$ python -q
>>> import numpy as np
>>> np.set_printoptions(precision=2, suppress=True, linewidth=100)
>>> feats = np.load("block4.npy")
>>> feats
array([[ 2.12,  0.11,  0.06, -0.08, -0.66],
       [ 0.11,  1.79, -0.48,  0.43, -0.15],
       [ 0.06, -0.48,  0.99,  0.71, -0.16],
       [-0.08,  0.43,  0.71,  1.17, -0.83],
       [-0.66, -0.15, -0.16, -0.83,  1.94]])
>>> def softmax(z):
...     e = np.exp(z - z.max(axis=-1, keepdims=True))
...     return e / e.sum(axis=-1, keepdims=True)
... 
>>> softmax(feats[2] + 5)
array([0.15, 0.08, 0.37, 0.28, 0.12])
>>> softmax(feats[2])
array([0.15, 0.08, 0.37, 0.28, 0.12])
>>> softmax(feats).sum(axis=1)
array([1., 1., 1., 1., 1.])
>>> att = feats @ feats.T / np.sqrt(5)
>>> softmax(att).round(6).argmax(axis=1)
array([0, 1, 2, 3, 4])
>>> softmax(att + np.triu(np.full(att.shape, -np.inf), 1))
array([[1.  , 0.  , 0.  , 0.  , 0.  ],
       [0.19, 0.81, 0.  , 0.  , 0.  ],
       [0.28, 0.16, 0.56, 0.  , 0.  ],
       [0.15, 0.2 , 0.24, 0.42, 0.  ],
       [0.03, 0.06, 0.06, 0.03, 0.83]])
>>> np.linalg.matrix_rank(feats, rtol=0.1)
np.int64(4)
>>> [round(float(x), 2) for x in np.linalg.svd(feats, compute_uv=False)[:3]]
[3.0, 2.0, 2.0]
>>> round(float(np.linalg.norm(feats, 2) / np.linalg.norm(feats)), 2)
0.71
>>> E = np.load("run1.npy")
>>> E
array([[ -0.1,   0.2,  10. ,   1.1,  -0.6,   0.3,   0.2,   0.1,  -1.2],
       [ -0.2,  -0.3, -26. ,   0.9,   0.4,   0.7,   0.6,  -1.1,   0.5],
       [  0.2,   0.9,  32. ,   0.2,  -0.2,   0.8,   1.1,  -0.2,   0.7],
       [ -1.2,   2.2,  -8. ,   0.1,   1.5,   2.6,  -1.8,  -0.3,  -0.3],
       [  0.2,  -1.1, -26. ,   0.2,  -1.6,   1.3,  -0.5,  -0.3,  -1.4],
       [  1. ,   0.9, -20. ,   3.1,   0.8,   0.9,  -0.8,   0.4,  -0.4],
       [  0. ,  -0.6,  24. ,   0.1,  -1.2,   0.5,   0.2,   1.7,   0.6],
       [  0.9,   0.3,  28. ,   0.2,  -0.5,  -1.4,  -0.3,   1.7,   1.3],
       [ -0.9,  -2.1, -14. ,   1.5,   0.2,  -0.6,  -0.3,   0.5,   0. ],
       [  1.2,   1. ,  -2. ,   0.7,  -1.3,   0.4,   0.3,  -0.8,   0.2],
       [ -1.4,  -0.2, -16. ,  -1.5,   0.5,   0.9,  -0.5,  -0.3,  -0.4]])
>>> rng = np.random.default_rng(2196)
>>> idx = rng.permutation(9)
>>> out = E[:, idx] * rng.choice([-1, 1], 9)
>>> out
array([[  0.3,  -0.2,   1.2,   0.2,  10. ,   0.1,  -0.1,   1.1,   0.6],
       [  0.7,  -0.6,  -0.5,  -0.3, -26. ,   0.2,   1.1,   0.9,  -0.4],
       [  0.8,  -1.1,  -0.7,   0.9,  32. ,  -0.2,   0.2,   0.2,   0.2],
       [  2.6,   1.8,   0.3,   2.2,  -8. ,   1.2,   0.3,   0.1,  -1.5],
       [  1.3,   0.5,   1.4,  -1.1, -26. ,  -0.2,   0.3,   0.2,   1.6],
       [  0.9,   0.8,   0.4,   0.9, -20. ,  -1. ,  -0.4,   3.1,  -0.8],
       [  0.5,  -0.2,  -0.6,  -0.6,  24. ,  -0. ,  -1.7,   0.1,   1.2],
       [ -1.4,   0.3,  -1.3,   0.3,  28. ,  -0.9,  -1.7,   0.2,   0.5],
       [ -0.6,   0.3,  -0. ,  -2.1, -14. ,   0.9,  -0.5,   1.5,  -0.2],
       [  0.4,  -0.3,  -0.2,   1. ,  -2. ,  -1.2,   0.8,   0.7,   1.3],
       [  0.9,   0.5,   0.4,  -0.2, -16. ,   1.4,   0.3,  -1.5,  -0.5]])
>>> left, _, Vt = np.linalg.svd(E.T @ out)
>>> np.round(left @ Vt, 2) + 0
array([[ 0.,  0.,  0.,  0.,  0., -1.,  0.,  0.,  0.],
       [ 0.,  0.,  0.,  1.,  0.,  0.,  0.,  0.,  0.],
       [ 0.,  0.,  0.,  0.,  1.,  0.,  0.,  0.,  0.],
       [ 0.,  0.,  0.,  0.,  0.,  0.,  0.,  1.,  0.],
       [ 0.,  0.,  0.,  0.,  0.,  0.,  0.,  0., -1.],
       [ 1.,  0.,  0.,  0.,  0.,  0.,  0.,  0.,  0.],
       [ 0., -1.,  0.,  0.,  0.,  0.,  0.,  0.,  0.],
       [ 0.,  0.,  0.,  0.,  0.,  0., -1.,  0.,  0.],
       [ 0.,  0., -1.,  0.,  0.,  0.,  0.,  0.,  0.]])
>>> data = np.loadtxt("sample10.csv", delimiter=",")
>>> data.round(2) + 0
array([[-0.44,  0.16,  0.19,  0.44,  0.45,  0.03,  0.1 ,  0.1 , -0.26,  0.16, -0.4 , -0.19, -0.2 ],
       [-0.02, -0.19,  0.26,  0.38, -0.43, -0.2 , -0.29, -0.57, -0.14, -0.09,  0.  , -0.28, -0.09],
       [ 0.07, -0.18, -0.24, -0.28, -0.06,  0.22, -0.18,  0.02, -0.1 , -0.16, -0.65, -0.4 ,  0.35],
       [ 0.35, -0.13,  0.49, -0.06,  0.21,  0.46, -0.2 ,  0.1 ,  0.34,  0.06,  0.09, -0.32, -0.28],
       [ 0.19,  0.7 ,  0.27, -0.15,  0.14,  0.16, -0.11, -0.35, -0.21, -0.29, -0.07,  0.2 ,  0.17],
       [ 0.12, -0.23,  0.19, -0.25,  0.43, -0.34,  0.45, -0.27, -0.15, -0.03,  0.21, -0.35,  0.26],
       [-0.05,  0.05,  0.08,  0.33,  0.13, -0.28, -0.14,  0.35,  0.34, -0.66,  0.08, -0.1 ,  0.28],
       [ 0.46,  0.45, -0.28,  0.34, -0.2 , -0.05,  0.29,  0.11,  0.06,  0.24,  0.02, -0.44,  0.04],
       [ 0.  ,  0.08,  0.51, -0.24, -0.42, -0.22,  0.04,  0.54, -0.39,  0.06, -0.03, -0.08,  0.03],
       [ 0.02, -0.03, -0.32,  0.05,  0.2 ,  0.17, -0.41,  0.17, -0.58, -0.1 ,  0.49, -0.22, -0.04],
       [ 0.35, -0.33,  0.17,  0.45,  0.03,  0.28,  0.13,  0.07, -0.24,  0.11, -0.05,  0.39,  0.46],
       [-0.09, -0.09, -0.05,  0.04, -0.24,  0.42,  0.57, -0.02, -0.16, -0.54,  0.05, -0.05, -0.31],
       [-0.53,  0.15,  0.11,  0.  , -0.19,  0.39,  0.06, -0.05,  0.19,  0.21,  0.32, -0.22,  0.51]])
>>> # orthonormal columns
>>> out = data / np.sqrt((data ** 2).mean(axis=1, keepdims=True))
>>> out[11]
array([-0.33, -0.34, -0.17,  0.14, -0.86,  1.5 ,  2.05, -0.09, -0.59, -1.96,  0.17, -0.19, -1.12])
>>> np.linalg.matrix_rank(data - data.mean(axis=1, keepdims=True))
np.int64(12)
>>> np.linalg.norm(out, axis=1)
array([3.61, 3.61, 3.61, 3.61, 3.61, 3.61, 3.61, 3.61, 3.61, 3.61, 3.61, 3.61, 3.61])
>>> G = data.T @ data
>>> np.linalg.svd(data, compute_uv=False) ** 2
array([1., 1., 1., 1., 1., 1., 1., 1., 1., 1., 1., 1., 1.])
>>> np.diag(G)
array([1., 1., 1., 1., 1., 1., 1., 1., 1., 1., 1., 1., 1.])
>>> np.allclose(G, G.T)
True
>>> (data @ data.T).shape
(13, 13)
>>> out = np.linalg.invert(data)
Traceback (most recent call last):
  File "<python-input-34>", line 1, in <module>
    out = np.linalg.invert(data)
          ^^^^^^^^^^^^^^^^
AttributeError: module 'numpy.linalg' has no attribute 'invert'
>>> out = np.linalg.inv(data)
>>> np.round(np.linalg.slogdet(data)[0], 2)
np.float64(1.0)
>>> np.allclose(out, data.T)
True
>>> round(np.linalg.det(data) * np.linalg.det(out), 2)
np.float64(1.0)
